$ ipython --no-banner

In [1]: import numpy as np

In [2]: import numpy.linalg as la

In [3]: np.set_printoptions(precision=1, suppress=True, linewidth=100, floatmode="fixed")

In [4]: def tidy(a):
   ...:     return np.round(a, 1) + 0
   ...: 

In [5]: J = np.load("dump.npy")

In [6]: tidy(J)
Out[6]: 
array([[ 0.3, -0.7, -0.4, -0.4, -0.1],
       [-0.7,  0.3, -0.4, -0.4, -0.1],
       [-0.4, -0.4,  0.7, -0.3, -0.1],
       [-0.4, -0.4, -0.3,  0.7, -0.1],
       [-0.1, -0.1, -0.1, -0.1,  1.0]])

In [7]: hat = np.triu(np.array([[1, 1, 2, 2, 1],
   ...:     [3, 0, 2, 3, 1],
   ...:     [2, 0, 3, 1, 2],
   ...:     [2, 0, 0, 0, 3],
   ...:     [2, 0, 1, 3, 3]]), 1) + np.eye(5)

In [8]: Y = hat @ J @ la.inv(hat)

In [9]: np.trace(Y), np.trace(J)
Out[9]: (np.float64(3.0), np.float64(3.0))

In [10]: la.matrix_rank(Y)
Out[10]: np.int64(5)

In [11]: tidy(Y)
Out[11]: 
array([[-2.3,  0.0,  4.7,  0.0, -6.7],
       [-3.0,  1.0,  4.3,  0.0, -6.1],
       [-1.2,  0.0,  2.6,  0.0, -2.3],
       [-0.9,  0.0,  1.2,  1.0, -1.7],
       [-0.1,  0.0,  0.2,  0.0,  0.7]])

In [12]: tidy(hat @ J - J @ hat)
Out[12]: 
array([[-2.6, -1.9,  1.3,  2.5,  3.1],
       [-2.3, -1.6,  1.5,  2.7,  3.2],
       [-0.7, -0.3,  1.3,  2.0,  2.0],
       [-0.4,  0.0,  1.5,  2.2,  2.1],
       [ 0.0,  0.1,  0.6,  0.8,  0.7]])

In [13]: K = np.loadtxt("arr.csv", delimiter=",")

In [14]: K
Out[14]: 
array([[ -7.9,  12.1,  24.6,  11.2,   7.6,  -7.3, -14.7,  -4.6],
       [ -8.0,  13.8,  23.2,  12.5,   7.8,  -8.1, -17.3,  -3.4],
       [ -8.7,  13.2,  23.6,  10.7,   6.9,  -8.0, -16.7,  -4.7],
       [-25.4,  -5.7, -42.3, -29.3,   6.7,  37.0,  -3.9, -21.6],
       [-26.2,  -5.3, -41.5, -26.8,   8.9,  38.0,  -4.0, -20.7],
       [-24.8,  -8.5, -40.9, -27.3,   9.7,  38.6,  -3.0, -23.9],
       [ -7.9,  13.1,  22.4,  14.2,   7.7,  -8.7, -17.6,  -5.2],
       [ -5.6,  13.3,  24.8,  12.3,  10.5,  -8.8, -16.2,  -5.3],
       [-26.7,  -6.7, -43.0, -28.9,   8.3,  38.0,  -5.0, -21.4],
       [ -7.2,  13.4,  21.7,  12.9,   8.4,  -8.0, -15.9,  -3.9],
       [-24.7,  -4.5, -41.7, -27.7,   8.2,  38.2,  -2.1, -20.4],
       [ -8.6,  13.7,  24.6,  12.5,   7.0,  -9.0, -16.2,  -3.4],
       [-26.8,  -5.8, -41.7, -25.8,   8.7,  38.6,  -1.5, -22.7],
       [-25.9,  -7.8, -42.3, -27.7,   7.3,  36.7,  -4.2, -21.2],
       [ -7.2,  14.6,  22.7,  10.5,   6.7,  -8.4, -14.6,  -4.8],
       [-24.6,  -6.7, -42.1, -29.1,   9.0,  38.4,  -2.3, -23.4]])

In [15]: la.matrix_rank(K, rtol=0.1)
Out[15]: np.int64(2)

In [16]: la.cond(K) > 100
Out[16]: np.True_

In [17]: tidy(la.norm(K, 2) / la.norm(K))
Out[17]: np.float64(0.9)

In [18]: tidy(np.abs(la.svd(K)[2][-1]))
Out[18]: array([0.4, 0.1, 0.2, 0.2, 0.5, 0.7, 0.3, 0.1])

In [19]: Y = np.c_[K[:, :3] @ np.array([[-1, -2, -1], [1, 2, 0], [-1, 2, 0]]), np.array([5, -5, 5, -1, -3, 0, -5, 0, 2, 5, 0, -3, -1, -5, -1, 2])]

In [20]: tidy(Y)
Out[20]: 
array([[ -4.6,  89.2,   7.9,   5.0],
       [ -1.4,  90.0,   8.0,  -5.0],
       [ -1.7,  91.0,   8.7,   5.0],
       [ 62.0, -45.2,  25.4,  -1.0],
       [ 62.4, -41.2,  26.2,  -3.0],
       [ 57.2, -49.2,  24.8,   0.0],
       [ -1.4,  86.8,   7.9,  -5.0],
       [ -5.9,  87.4,   5.6,   0.0],
       [ 63.0, -46.0,  26.7,   2.0],
       [ -1.1,  84.6,   7.2,   5.0],
       [ 61.9, -43.0,  24.7,   0.0],
       [ -2.3,  93.8,   8.6,  -3.0],
       [ 62.7, -41.4,  26.8,  -1.0],
       [ 60.4, -48.4,  25.9,  -5.0],
       [ -0.9,  89.0,   7.2,  -1.0],
       [ 60.0, -48.4,  24.6,   2.0]])

In [21]: tidy(la.norm(Y - K @ la.lstsq(K, Y)[0], axis=0))
Out[21]: array([ 0.0,  0.0,  0.0, 11.2])

In [22]: tidy(la.lstsq(K, Y[:, 0])[0])
Out[22]: array([-1.0,  1.0, -1.0,  0.0,  0.0,  0.0,  0.0,  0.0])

In [23]: vec = np.array([7, -3, -7, -4, 2, 6, 1, 6])

In [24]: target = K @ vec

In [25]: tidy(la.solve(K.T @ K, K.T @ target))
Out[25]: array([ 7.0, -3.0, -7.0, -4.0,  2.0,  6.0,  1.0,  6.0])

In [26]: tidy(la.lstsq(K, target)[0])
Out[26]: array([ 7.0, -3.0, -7.0, -4.0,  2.0,  6.0,  1.0,  6.0])

In [27]: rng = np.random.default_rng(8773)

In [28]: target = target + 0.1 * rng.normal(size=16)

In [29]: tidy(target)
Out[29]: 
array([-379.5, -380.5, -387.6,  354.5,  347.7,  352.1, -393.7, -381.8,  361.1, -364.5,  364.5,
       -400.3,  336.2,  352.4, -375.6,  364.7])

In [30]: beta, *_ = la.lstsq(K, target)

In [31]: tidy(K.T @ (target - K @ beta))
Out[31]: array([0.0, 0.0, 0.0, 0.0, 0.0, 0.0, 0.0, 0.0])

In [32]: [round(float(la.norm(la.solve(K.T @ K + lam * np.eye(8), K.T @ target))), 2) for lam in (0, 1, 10, 100)]
Out[32]: [14.17, 13.35, 11.41, 10.39]

In [33]: z = K[:, 4] > np.median(K[:, 4])

In [34]: r0 = K[z].mean(axis=0) - K[~z].mean(axis=0)

In [35]: tidy(r0)
Out[35]: array([ -8.4,  -9.7, -32.6, -19.4,   1.8,  23.6,   6.9,  -9.1])

In [36]: z.astype(int)
Out[36]: array([0, 0, 0, 0, 1, 1, 0, 1, 1, 1, 1, 0, 1, 0, 0, 1])

In [37]: ((K - K.mean(axis=0)) @ r0 > 0).astype(int)
Out[37]: array([0, 0, 0, 1, 1, 1, 0, 0, 1, 0, 1, 0, 1, 1, 0, 1])
